$ python -q
>>> import numpy as np
>>> import numpy.linalg as la
>>> np.set_printoptions(precision=2, suppress=True, linewidth=200)
>>> F = np.load("case2.npy")
>>> F
array([[1, 0, 1, 0, 0, 4, 0, 3, 0, 3],
       [0, 1, 0, 1, 0, 0, 4, 0, 3, 0],
       [1, 0, 1, 0, 1, 0, 0, 4, 0, 3],
       [0, 1, 0, 1, 0, 1, 0, 0, 4, 0],
       [0, 0, 1, 0, 1, 0, 1, 0, 0, 4],
       [4, 0, 0, 1, 0, 1, 0, 1, 0, 0],
       [0, 4, 0, 0, 1, 0, 1, 0, 1, 0],
       [3, 0, 4, 0, 0, 1, 0, 1, 0, 1],
       [0, 3, 0, 4, 0, 0, 1, 0, 1, 0],
       [3, 0, 3, 0, 4, 0, 0, 1, 0, 1]])
>>> # equal to its transpose
>>> vals, V = la.eigvalsh(F)
Traceback (most recent call last):
  File "<python-input-6>", line 1, in <module>
    vals, V = la.eigvalsh(F)
    ^^^^^^^
ValueError: too many values to unpack (expected 2)
>>> vals, V = la.eigh(F)
>>> (vals > 1e-8).sum(), (vals < -1e-8).sum()
(np.int64(5), np.int64(5))
>>> np.round(V.T @ V, 2) + 0
array([[1., 0., 0., 0., 0., 0., 0., 0., 0., 0.],
       [0., 1., 0., 0., 0., 0., 0., 0., 0., 0.],
       [0., 0., 1., 0., 0., 0., 0., 0., 0., 0.],
       [0., 0., 0., 1., 0., 0., 0., 0., 0., 0.],
       [0., 0., 0., 0., 1., 0., 0., 0., 0., 0.],
       [0., 0., 0., 0., 0., 1., 0., 0., 0., 0.],
       [0., 0., 0., 0., 0., 0., 1., 0., 0., 0.],
       [0., 0., 0., 0., 0., 0., 0., 1., 0., 0.],
       [0., 0., 0., 0., 0., 0., 0., 0., 1., 0.],
       [0., 0., 0., 0., 0., 0., 0., 0., 0., 1.]])
>>> np.abs(V[:, -1]).round(6).argmax()
np.int64(0)
>>> la.svd(F, compute_uv=False)
array([9.95, 7.74, 5.41, 4.58, 3.91, 3.13, 2.9 , 2.64, 2.26, 1.82])
>>> np.round(V.T @ F @ V, 2) + 0
array([[-5.41,  0.  ,  0.  ,  0.  ,  0.  ,  0.  ,  0.  ,  0.  ,  0.  ,  0.  ],
       [ 0.  , -3.91,  0.  ,  0.  ,  0.  ,  0.  ,  0.  ,  0.  ,  0.  ,  0.  ],
       [ 0.  ,  0.  , -3.13,  0.  ,  0.  ,  0.  ,  0.  ,  0.  ,  0.  ,  0.  ],
       [ 0.  ,  0.  ,  0.  , -2.9 ,  0.  ,  0.  ,  0.  ,  0.  ,  0.  ,  0.  ],
       [ 0.  ,  0.  ,  0.  ,  0.  , -1.82,  0.  ,  0.  ,  0.  ,  0.  ,  0.  ],
       [ 0.  ,  0.  ,  0.  ,  0.  ,  0.  ,  2.26,  0.  ,  0.  ,  0.  ,  0.  ],
       [ 0.  ,  0.  ,  0.  ,  0.  ,  0.  ,  0.  ,  2.64,  0.  ,  0.  ,  0.  ],
       [ 0.  ,  0.  ,  0.  ,  0.  ,  0.  ,  0.  ,  0.  ,  4.58,  0.  ,  0.  ],
       [ 0.  ,  0.  ,  0.  ,  0.  ,  0.  ,  0.  ,  0.  ,  0.  ,  7.74,  0.  ],
       [ 0.  ,  0.  ,  0.  ,  0.  ,  0.  ,  0.  ,  0.  ,  0.  ,  0.  ,  9.95]])
>>> vals
array([-5.41, -3.91, -3.13, -2.9 , -1.82,  2.26,  2.64,  4.58,  7.74,  9.95])
